% python3 -q
>>> import numpy as np
>>> np.set_printoptions(precision=2, suppress=True, linewidth=100)
>>> rd = lambda a: np.round(a, 2) + 0
>>> feats = np.array([[-0.1, -0.3, -2.5, 0.7],
...     [1.8, 0.9, 0.5, -0.5],
...     [-1.2, -0.5, 0.4, -0.9],
...     [0.7, -0.6, -0.1, -0.3],
...     [-2.5, 1.1, 3.1, 0.6]])
>>> print(feats)
[[-0.1 -0.3 -2.5  0.7]
 [ 1.8  0.9  0.5 -0.5]
 [-1.2 -0.5  0.4 -0.9]
 [ 0.7 -0.6 -0.1 -0.3]
 [-2.5  1.1  3.1  0.6]]
>>> u = np.array([1, 0])
>>> np.array([np.convolve(row, u, "same") for row in feats])
array([[-0.1, -0.3, -2.5,  0.7],
       [ 1.8,  0.9,  0.5, -0.5],
       [-1.2, -0.5,  0.4, -0.9],
       [ 0.7, -0.6, -0.1, -0.3],
       [-2.5,  1.1,  3.1,  0.6]])
>>> np.polyval(u, feats[3])
array([ 0.7, -0.6, -0.1, -0.3])
>>> rd(np.cross(feats[3, :3], feats[1, :3]))
array([-0.21, -0.53,  1.71])
>>> vec = np.array([2, 1, 0, 0])
>>> rhs = feats @ vec
>>> b, lr = np.zeros(4), 1 / np.linalg.norm(feats, 2) ** 2
>>> for i in range(40):
...     b -= lr * feats.T @ (feats @ b - rhs)
...     if i % 10 == 0: print(i, round(np.linalg.norm(feats @ b - rhs), 2))
... 
0 3.58
10 0.39
20 0.15
30 0.09
>>> print(rd(b))
[2.02 0.92 0.03 0.06]
>>> print(rd(np.linalg.cond(feats)))
7.37
>>> K = np.array([[-2.29, -1.02, 8.47, 4.68],
...     [-6.52, -5.58, 3.04, -4.13],
...     [2.48, 0.45, 4.46, -8.59],
...     [-1.39, 6.49, 5.09, 5.48],
...     [-7.16, -2.38, 3.86, 5.3],
...     [3.33, 0.33, -2.4, -9.11],
...     [5.75, 3.94, -6.84, 2.16],
...     [-0.25, 1.05, -5.94, -7.98],
...     [3.87, -7.84, 2.2, -4.33],
...     [-7.67, -3.71, -3.83, 3.55],
...     [-7.14, -5.7, 1.71, -3.68],
...     [6.24, 5.0, -5.82, -1.51],
...     [7.44, 6.45, 0.86, 1.51],
...     [0.15, -2.64, -4.57, -8.49],
...     [-9.43, 1.65, -0.23, -2.89]])
>>> Ac = K - K.mean(axis=0)
>>> evecs = np.linalg.svd(Ac)[2][:2]
>>> B = Ac - Ac @ evecs.T @ evecs
>>> print(rd(np.linalg.norm(B) / np.linalg.norm(Ac)))
0.49
>>> print(rd(np.cov(Ac @ evecs.T, rowvar=False)))
[[45.01  0.  ]
 [ 0.   33.24]]
>>> np.linalg.norm(B, axis=1).round(6).argmax()
np.int64(8)
>>> dist = np.linalg.norm(K[:, None] - K[None], axis=-1)
>>> print(np.unravel_index(dist.round(6).argmax(), dist.shape))
(np.int64(10), np.int64(12))
>>> (dist + 1e9 * np.eye(15)).round(6).argmin(axis=1)
array([ 4, 10,  5,  0,  0, 13, 11, 13,  2,  4,  1,  6, 11,  7, 10])
>>> rd(np.linalg.norm(K, axis=1))
array([10.  , 10.  , 10.  , 10.  , 10.  , 10.  , 10.  , 10.01, 10.  ,  9.99, 10.  , 10.  , 10.  ,
       10.  , 10.  ])
>>> np.flatnonzero(dist[1] < dist.mean() / 2)
array([ 1, 10])
>>> rd(dist[:5, :5])
array([[ 0.  , 12.07, 14.73,  8.32,  6.87],
       [12.07,  0.  , 11.8 , 16.39, 10.01],
       [14.73, 11.8 ,  0.  , 15.81, 17.15],
       [ 8.32, 16.39, 15.81,  0.  , 10.65],
       [ 6.87, 10.01, 17.15, 10.65,  0.  ]])
>>> dist.shape
(15, 15)
>>> dist.mean(axis=1).argmax()
np.int64(3)
>>> rd(dist[1])
array([12.07,  0.  , 11.8 , 16.39, 10.01, 13.65, 19.45, 13.37, 10.67, 10.54,  1.54, 18.98, 19.39,
       11.4 ,  8.54])
>>> dist[1].round(6).argsort(kind="stable")[:4]
array([ 1, 10, 14,  4])
